$ python -q
>>> import numpy as np
>>> np.set_printoptions(precision=2, suppress=True, linewidth=120)
>>> A = np.load("m.npy")
>>> A
array([[-1,  1,  5,  3,  2,  3],
       [-3,  1,  1,  3,  3, -2],
       [ 5, -5, -1,  1,  4, -1]])
>>> r0, v = A[0], A[1]
>>> r0 @ v
np.int64(18)
>>> p = (r0 @ v) / (r0 @ r0) * r0
>>> (v - p) @ r0
np.float64(0.0)
>>> v - p
array([-2.63,  0.63, -0.84,  1.9 ,  2.27, -3.1 ])
>>> np.outer(r0, v)
array([[  3,  -1,  -1,  -3,  -3,   2],
       [ -3,   1,   1,   3,   3,  -2],
       [-15,   5,   5,  15,  15, -10],
       [ -9,   3,   3,   9,   9,  -6],
       [ -6,   2,   2,   6,   6,  -4],
       [ -9,   3,   3,   9,   9,  -6]])
>>> p
array([-0.37,  0.37,  1.84,  1.1 ,  0.73,  1.1 ])
>>> gram = A.T @ A
>>> np.diag(gram)
array([35, 27, 27, 19, 29, 14])
>>> (A @ A.T).shape
(3, 3)
>>> np.trace(gram), (A ** 2).sum()
(np.int64(151), np.int64(151))
>>> np.linalg.matrix_rank(gram)
np.int64(3)
>>> np.linalg.svd(A, compute_uv=False) ** 2
array([73.91, 55.79, 21.3 ])
>>> m1 = np.array([[0, 1, 1], [1, 0, 1], [1, 1, 0]])
>>> (m1 @ m1)[0]
array([2, 1, 1])
>>> m1 @ (-1.0) ** np.arange(3)
array([0., 2., 0.])
>>> np.fft.fft(m1[0])
array([ 2.+0.j, -1.+0.j, -1.+0.j])
>>> m1 @ np.ones(3)
array([2., 2., 2.])
>>> def softmax(z):
...     e = np.exp(z - z.max(axis=-1, keepdims=True))
...     return e / e.sum(axis=-1, keepdims=True)
... 
>>> softmax(m1).sum(axis=1)
array([1., 1., 1.])
>>> scores = m1 @ m1.T / np.sqrt(3)
>>> softmax(scores)
array([[0.47, 0.26, 0.26],
       [0.26, 0.47, 0.26],
       [0.26, 0.26, 0.47]])
>>> softmax(scores).round(6).argmax(axis=1)
array([0, 1, 2])
